In [1]: import numpy as np

In [2]: import numpy.linalg as la

In [3]: np.set_printoptions(suppress=True, linewidth=120)

In [4]: J = np.loadtxt("layer2.csv", delimiter=",")

In [5]: J.round(3)
Out[5]: 
array([[-15.354, -30.902, -49.957, -21.375],
       [-11.638, -24.392, -37.991, -17.625],
       [-11.281, -23.745, -36.818, -17.247],
       [ -4.531, -10.067, -13.183,  -8.847],
       [ -3.023,  -6.068,  -7.096,  -6.051],
       [ -1.741,  -1.978,  -2.104,  -2.475],
       [ -1.346,  -1.223,  -1.411,  -1.584],
       [ -1.315,  -1.179,  -1.37 ,  -1.528],
       [  6.524,   3.721,   7.804,   3.585],
       [  7.059,   4.027,   8.525,   3.825],
       [  9.329,   5.344,  11.667,   4.817],
       [ 11.528,   6.648,  14.819,   5.748],
       [ 17.697,  10.437,  24.071,   8.283],
       [ 28.948,  17.719,  41.956,  12.795],
       [ 31.063,  19.13 ,  45.422,  13.638],
       [ 40.281,  25.396,  60.797,  17.309],
       [ 41.68 ,  26.361,  63.165,  17.866],
       [ 46.194,  29.501,  70.855,  19.665]])

In [6]: np.round(J @ la.pinv(J) @ J, 3)
Out[6]: 
array([[-15.354, -30.902, -49.957, -21.375],
       [-11.638, -24.392, -37.991, -17.625],
       [-11.281, -23.745, -36.818, -17.247],
       [ -4.531, -10.067, -13.183,  -8.847],
       [ -3.023,  -6.068,  -7.096,  -6.051],
       [ -1.741,  -1.978,  -2.104,  -2.475],
       [ -1.346,  -1.223,  -1.411,  -1.584],
       [ -1.315,  -1.179,  -1.37 ,  -1.528],
       [  6.524,   3.721,   7.804,   3.585],
       [  7.059,   4.027,   8.525,   3.825],
       [  9.329,   5.344,  11.667,   4.817],
       [ 11.528,   6.648,  14.819,   5.748],
       [ 17.697,  10.437,  24.071,   8.283],
       [ 28.948,  17.719,  41.956,  12.795],
       [ 31.063,  19.13 ,  45.422,  13.638],
       [ 40.281,  25.396,  60.797,  17.309],
       [ 41.68 ,  26.361,  63.165,  17.866],
       [ 46.194,  29.501,  70.855,  19.665]])

In [7]: np.round(np.trace(la.pinv(J) @ J), 3)
Out[7]: np.float64(3.0)

In [8]: np.unique(J.round(6), axis=0).shape
Out[8]: (18, 4)

In [9]: np.allclose(J[:-1].T @ la.lstsq(J[:-1].T, J[-1])[0], J[-1])
Out[9]: True

In [10]: np.abs(np.diag(la.qr(J)[1])) > 1e-9
Out[10]: array([ True,  True,  True, False])

In [11]: f = np.array([-1, 0, 2])

In [12]: np.round(np.correlate(J[9], J[4], "full"), 3)
Out[12]: array([ -42.711,  -74.454, -122.989, -129.411,  -91.045,  -48.98 ,  -11.563])

In [13]: d = la.norm(J[:, None] - J[None], axis=-1)

In [14]: d[:5, :5].round(3)
Out[14]: 
array([[ 0.   , 14.609, 16.046, 45.393, 53.298],
       [14.609,  0.   ,  1.437, 30.793, 38.71 ],
       [16.046,  1.437,  0.   , 29.357, 37.275],
       [45.393, 30.793, 29.357,  0.   ,  7.946],
       [53.298, 38.71 , 37.275,  7.946,  0.   ]])

In [15]: la.matrix_rank(d ** 2)
Out[15]: np.int64(5)

In [16]: d[7].round(6).argsort(kind="stable")[:4]
Out[16]: array([7, 6, 5, 4])

In [17]: np.flatnonzero(d[7] < d.mean() / 2)
Out[17]: array([ 3,  4,  5,  6,  7,  8,  9, 10, 11])

In [18]: d.shape
Out[18]: (18, 18)

In [19]: f = np.array([0, 2, 3])

In [20]: rng = np.random.default_rng(70)

In [21]: arr = np.outer(rng.normal(size=20), f) + 0.1 * rng.normal(size=(20, 3))

In [22]: arr.round(3)
Out[22]: 
array([[ 0.021, -0.055, -0.174],
       [-0.081, -1.874, -2.969],
       [ 0.081,  1.857,  2.557],
       [-0.063, -0.802, -1.442],
       [-0.17 ,  2.802,  4.264],
       [ 0.125, -2.86 , -4.383],
       [ 0.067,  0.949,  1.385],
       [ 0.134, -0.069, -0.016],
       [-0.137,  1.377,  2.153],
       [ 0.077, -1.635, -2.523],
       [ 0.028,  0.449,  0.968],
       [-0.11 ,  3.038,  4.637],
       [-0.133, -2.303, -3.316],
       [ 0.223, -0.915, -1.162],
       [-0.103,  2.203,  3.129],
       [-0.128, -1.184, -1.709],
       [-0.092,  2.915,  4.697],
       [-0.016, -1.168, -1.602],
       [ 0.06 , -0.775, -0.958],
       [ 0.04 ,  1.926,  2.9  ]])

In [23]: lab = arr[:, 2] > np.median(arr[:, 2])

In [24]: f = arr[lab].mean(axis=0) - arr[~lab].mean(axis=0)

In [25]: lab.astype(int)
Out[25]: array([0, 0, 1, 0, 1, 0, 1, 1, 1, 0, 1, 1, 0, 0, 1, 0, 1, 0, 0, 1])

In [26]: f.round(3)
Out[26]: array([-0.035,  3.102,  4.691])

In [27]: np.argsort(-np.abs(f).round(6), kind="stable")
Out[27]: array([2, 1, 0])

In [28]: vec = np.array([2, 0, -5])

In [29]: rhs = arr @ vec

In [30]: np.round(la.pinv(arr) @ arr, 3) + 0
Out[30]: 
array([[1., 0., 0.],
       [0., 1., 0.],
       [0., 0., 1.]])

In [31]: rhs = rhs + 0.1 * rng.normal(size=20)

In [32]: rhs.round(3)
Out[32]: 
array([  0.801,  14.64 , -12.602,   6.977, -21.479,  22.158,  -6.662,   0.441, -10.798,  12.71 ,  -4.748, -23.409,
        16.275,   6.368, -15.741,   8.251, -23.607,   7.849,   5.001, -14.494])

In [33]: coef, *_ = la.lstsq(arr, rhs)

In [34]: coef.round(3)
Out[34]: array([ 2.08 , -0.213, -4.841])

In [35]: np.round(la.norm(rhs - arr @ coef), 3)
Out[35]: np.float64(0.391)

In [36]: [round(float(la.norm(la.solve(arr.T @ arr + lam * np.eye(3), arr.T @ rhs))), 2) for lam in (0, 1, 10, 100)]
Out[36]: [5.27, 4.19, 3.99, 2.85]

In [37]: np.round(arr.T @ (rhs - arr @ coef), 3) + 0
Out[37]: array([0., 0., 0.])
